>>> import numpy as np
>>> np.set_printoptions(precision=1, suppress=True, linewidth=200, floatmode="fixed")
>>> F = np.load("case14.npy")
>>> print(F)
[[ 1  0  0  2]
 [ 3  0  0  0]
 [ 4  0  0  1]
 [ 0  6  3 14]
 [ 5  0  0  1]
 [ 0  8  4 15]
 [ 2  0  0  0]
 [ 2 10  5 15]
 [ 1  4  2  5]
 [ 0  2  1  2]
 [ 7  0  0  3]
 [ 1  0  0  0]
 [ 0  2  1  7]
 [ 4  0  0  5]
 [ 3  0  0  4]
 [ 2 10  5  9]
 [ 1  0  0  3]
 [ 1 12  6  5]
 [ 3  0  0  0]
 [ 4  0  0  0]
 [ 0  0  0  0]
 [ 0  0  0  5]
 [ 3  0  0  0]
 [ 0  2  1 10]
 [ 0  4  2  2]
 [ 6  2  1  3]
 [ 3  4  2  0]
 [ 0 10  5 16]
 [ 0  4  2  0]
 [ 0  2  1  0]
 [ 2  2  1  5]
 [ 0  2  1  6]
 [ 0  4  2 10]
 [ 1 12  6  7]
 [ 3  4  2  6]
 [ 0  6  3 13]
 [ 4  0  0  0]
 [ 1  0  0  0]
 [ 0  4  2 13]
 [ 0  2  1  0]]
>>> print(round(float(np.trace(np.linalg.pinv(F) @ F)), 1))
3.0
>>> X = np.load("test5.npy")
>>> print(X)
[[-1.5 -0.7 -0.9 -0.8 -1.6 -2.3]
 [ 0.1  0.2  0.1  0.0  0.1  0.2]
 [-0.6 -0.3 -0.5 -0.2 -0.7 -1.0]
 [-0.4 -0.2 -0.2 -0.2 -0.4 -0.6]
 [-1.7 -1.0 -0.8 -0.8 -1.9 -2.8]
 [-1.6 -0.7 -0.8 -0.8 -1.7 -2.6]
 [-0.2  0.0  0.0 -0.1  0.0  0.0]
 [ 4.9  2.4  2.4  2.4  4.8  7.2]
 [ 2.1  1.0  0.9  1.1  1.9  3.1]
 [ 3.2  1.4  1.3  1.4  3.2  4.6]
 [-0.7 -0.5 -0.4 -0.4 -0.7 -1.1]
 [-2.6 -1.4 -1.4 -1.1 -2.5 -3.9]
 [-0.1 -0.1 -0.2 -0.1 -0.3 -0.5]
 [ 0.8  0.4  0.2  0.3  0.7  1.1]
 [ 0.7  0.3  0.4  0.5  1.0  1.3]
 [ 0.0 -0.1  0.1 -0.2 -0.2 -0.1]
 [-0.9 -0.5 -0.3 -0.5 -0.8 -1.1]
 [-0.7 -0.4 -0.3 -0.1 -0.6 -0.9]
 [-0.7 -0.6 -0.2 -0.3 -0.6 -1.2]
 [-1.5 -0.8 -0.9 -0.7 -1.5 -2.3]
 [-3.3 -1.8 -1.6 -1.6 -3.5 -5.0]
 [-2.9 -1.5 -1.5 -1.5 -3.0 -4.6]
 [-0.5 -0.3 -0.3 -0.3 -0.6 -0.7]
 [-0.1 -0.2  0.0  0.1 -0.2 -0.1]
 [-2.3 -1.2 -1.2 -1.3 -2.4 -3.3]
 [-0.3 -0.1 -0.3  0.0 -0.1 -0.4]
 [-3.1 -1.6 -1.6 -1.5 -3.1 -4.9]
 [ 2.6  1.4  1.3  1.4  2.9  4.1]
 [-1.9 -0.9 -0.9 -1.0 -1.9 -2.9]
 [ 0.9  0.2  0.4  0.6  0.9  1.4]
 [ 1.0  0.3  0.4  0.5  0.9  1.5]
 [ 0.8  0.3  0.3  0.4  0.8  1.1]
 [-0.5 -0.2 -0.5 -0.1 -0.5 -0.6]]
>>> G = np.cov(X, rowvar=False)
>>> print(np.corrcoef(X.T))
[[1.0 1.0 1.0 1.0 1.0 1.0]
 [1.0 1.0 1.0 1.0 1.0 1.0]
 [1.0 1.0 1.0 1.0 1.0 1.0]
 [1.0 1.0 1.0 1.0 1.0 1.0]
 [1.0 1.0 1.0 1.0 1.0 1.0]
 [1.0 1.0 1.0 1.0 1.0 1.0]]
>>> print(np.argwhere(np.triu(np.abs(np.corrcoef(X.T)) > 0.8, 1)))
[[0 1]
 [0 2]
 [0 3]
 [0 4]
 [0 5]
 [1 2]
 [1 3]
 [1 4]
 [1 5]
 [2 3]
 [2 4]
 [2 5]
 [3 4]
 [3 5]
 [4 5]]
>>> print(G.shape)
(6, 6)
>>> print(np.polyfit(X[:, 1], X[:, 0], 1))
[2.0 0.1]
>>> mat = np.load("a.npy")
>>> print(mat.round(1) + 0)
[[ 0.1 -1.4 -1.2 -2.1 -1.4]
 [ 4.9  1.7 -2.1 -3.3  4.1]
 [ 2.1 -1.2 -0.9 -1.4 -3.3]
 [-0.4  0.4 -1.2  3.0  1.7]
 [-1.0 -0.7 -0.4  3.6  3.6]
 [-0.8  1.6  0.0 -0.6 -1.0]
 [ 1.3 -0.3 -1.9  0.3 -1.5]
 [ 0.7 -6.7 -1.4 -0.4  0.2]
 [-4.3  1.6 -1.1 -5.4  1.6]
 [ 0.1 -1.4  1.3 -2.1 -3.4]
 [ 0.6 -1.3  4.4 -1.3  0.0]
 [ 0.7 -2.2  2.4 -0.3  3.9]
 [ 0.4 -3.5 -3.8  0.4 -2.3]]
>>> print(np.linalg.svd(mat, compute_uv=False))
[10.0  9.0  8.1  7.3  6.6]
>>> print(mat.sum(axis=0))
[  4.6 -13.5  -5.9  -9.6   2.2]
>>> np.linalg.rank(mat)
Traceback (most recent call last):
  File "<python-input-16>", line 1, in <module>
    np.linalg.rank(mat)
    ^^^^^^^^^^^^^^
AttributeError: module 'numpy.linalg' has no attribute 'rank'
>>> print(np.unravel_index(np.abs(mat).argmax(), mat.shape))
(np.int64(7), np.int64(1))
>>> Xc = mat - mat.mean(axis=0)
>>> U, s, Vt = np.linalg.svd(Xc, full_matrices=False)
>>> print(np.abs(Vt[-1]))
[0.4 0.6 0.4 0.4 0.4]
>>> print(np.abs(U[:, 0]).argmax())
1
>>> print(round((s ** 2).sum() ** 2 / (s ** 4).sum(), 1))
4.5
>>> print(s ** 2 / (s ** 2).sum())
[0.3 0.3 0.2 0.2 0.1]
>>> print((np.sign(U[:, 0]) == np.sign(U[0, 0])).astype(int))
[1 0 1 0 0 0 1 1 0 1 0 0 1]
>>> print(np.abs(Vt[0]).argmax())
4
>>> print(np.round(Xc.mean(axis=0), 1) + 0)
[0.0 0.0 0.0 0.0 0.0]
>>> print(np.round(Vt[0] * np.sign(Vt[0, np.abs(Vt[0]).argmax()]), 1) + 0)
[-0.1  0.5  0.2  0.0  0.9]
